% python3 -q
>>> import numpy as np
>>> np.set_printoptions(precision=4, suppress=True, linewidth=120, floatmode="fixed")
>>> rng = np.random.default_rng(9368)
>>> K = np.array([[4, 4, -5], [0, 4, 5], [-2, -1, -3], [3, -5, -5]]) * (rng.random((4, 3)) < 0.3)
>>> K
array([[ 4,  4,  0],
       [ 0,  0,  0],
       [ 0,  0,  0],
       [ 0, -5,  0]])
>>> B = K + rng.integers(-2, 3, (4, 2)) @ rng.integers(-2, 3, (2, 3))
>>> print(B)
[[ 1  3  5]
 [ 1 -1  1]
 [-4  0  4]
 [-5 -4  3]]
>>> print(np.abs(B - K).sum(axis=1))
[9 3 8 9]
>>> Uu, sv, VT = np.linalg.svd(K)
>>> vecs = VT[:(sv > 1e-8).sum()]
>>> x = K[2] + -1 * K[3] + rng.integers(2) * np.eye(3)[0]
>>> x
array([0.0000, 5.0000, 0.0000])
>>> np.allclose(vecs.T @ vecs @ x, x)
True
>>> np.round(np.linalg.norm(x - vecs.T @ vecs @ x), 4)
np.float64(0.0)
>>> np.round(vecs.T @ vecs, 4) + 0
array([[1.0000, 0.0000, 0.0000],
       [0.0000, 1.0000, 0.0000],
       [0.0000, 0.0000, 0.0000]])
>>> np.round(K @ np.linalg.pinv(K) @ K, 4) + 0
array([[ 4.0000,  4.0000,  0.0000],
       [ 0.0000,  0.0000,  0.0000],
       [ 0.0000,  0.0000,  0.0000],
       [ 0.0000, -5.0000,  0.0000]])
>>> print(np.allclose(K[:-1].T @ np.linalg.lstsq(K[:-1].T, K[-1])[0], K[-1]))
False
>>> round(float(np.trace(np.linalg.pinv(K) @ K)), 4)
2.0
>>> np.abs(np.diag(np.linalg.qr(K)[1])) > 1e-9
array([ True,  True, False])
>>> u = np.array([-7, -3])
>>> np.array([np.convolve(row, u, "same") for row in K])
array([[-28, -40, -12],
       [  0,   0,   0],
       [  0,   0,   0],
       [  0,  35,  15]])
>>> np.polyval(u, K[0])
array([-31, -31,  -3])
>>> m1 = np.loadtxt("layer8.csv", delimiter=",")
>>> m1
array([[-19.3708,  -4.3327,  -4.3327],
       [-19.0898,  -4.1866,  -4.1866],
       [-15.6468,  -2.4768,  -2.4768],
       [-10.6101,  -0.3301,  -0.3301],
       [ -7.9730,   0.5366,   0.5366],
       [ -7.7553,   0.5969,   0.5969],
       [ -6.3914,   0.9243,   0.9243],
       [ -6.3440,   0.9339,   0.9339],
       [ -5.7895,   1.0369,   1.0369],
       [ -4.1335,   1.2138,   1.2138],
       [ -3.5286,   1.2158,   1.2158],
       [ -0.5007,   0.3292,   0.3292],
       [  1.4277,  -0.5087,  -0.5087],
       [  2.1105,  -0.3134,  -0.3134],
       [  2.3096,  -0.2169,  -0.2169],
       [  2.6702,  -0.0091,  -0.0091],
       [  3.4016,   0.5094,   0.5094],
       [  7.2243,   4.1221,   4.1221],
       [  7.8562,   4.7828,   4.7828],
       [  8.7935,   5.7785,   5.7785],
       [ 11.4777,   8.6996,   8.6996],
       [ 14.7740,  12.3669,  12.3669]])
>>> B = m1 + rng.integers(-2, 3, (22, 2)) @ rng.integers(-2, 3, (2, 3))
>>> B
array([[-19.3708,  -2.3327,  -4.3327],
       [-19.0898,  -6.1866,  -4.1866],
       [-15.6468,  -2.4768,  -3.4768],
       [-10.6101,  -0.3301,  -0.3301],
       [ -7.9730,   4.5366,   0.5366],
       [ -7.7553,  -3.4031,   0.5969],
       [ -6.3914,   0.9243,  -1.0757],
       [ -6.3440,  -1.0661,  -1.0661],
       [ -5.7895,  -2.9631,  -0.9631],
       [ -4.1335,  -2.7862,   1.2138],
       [ -3.5286,   5.2158,   1.2158],
       [ -0.5007,   4.3292,   2.3292],
       [  1.4277,  -2.5087,  -2.5087],
       [  2.1105,  -4.3134,  -2.3134],
       [  2.3096,  -2.2169,   0.7831],
       [  2.6702,  -0.0091,   1.9909],
       [  3.4016,  -1.4906,   0.5094],
       [  7.2243,   0.1221,   4.1221],
       [  7.8562,   6.7828,   3.7828],
       [  8.7935,   1.7785,   3.7785],
       [ 11.4777,  16.6996,  10.6996],
       [ 14.7740,  10.3669,  11.3669]])
>>> np.linalg.matrix_rank(B - m1, tol=1e-8)
np.int64(2)
>>> np.abs(B - m1).sum(axis=1)
array([ 2.0000,  2.0000,  1.0000,  0.0000,  4.0000,  4.0000,  2.0000,  4.0000,  6.0000,  4.0000,  4.0000,  6.0000,
        4.0000,  6.0000,  3.0000,  2.0000,  2.0000,  4.0000,  3.0000,  6.0000, 10.0000,  3.0000])
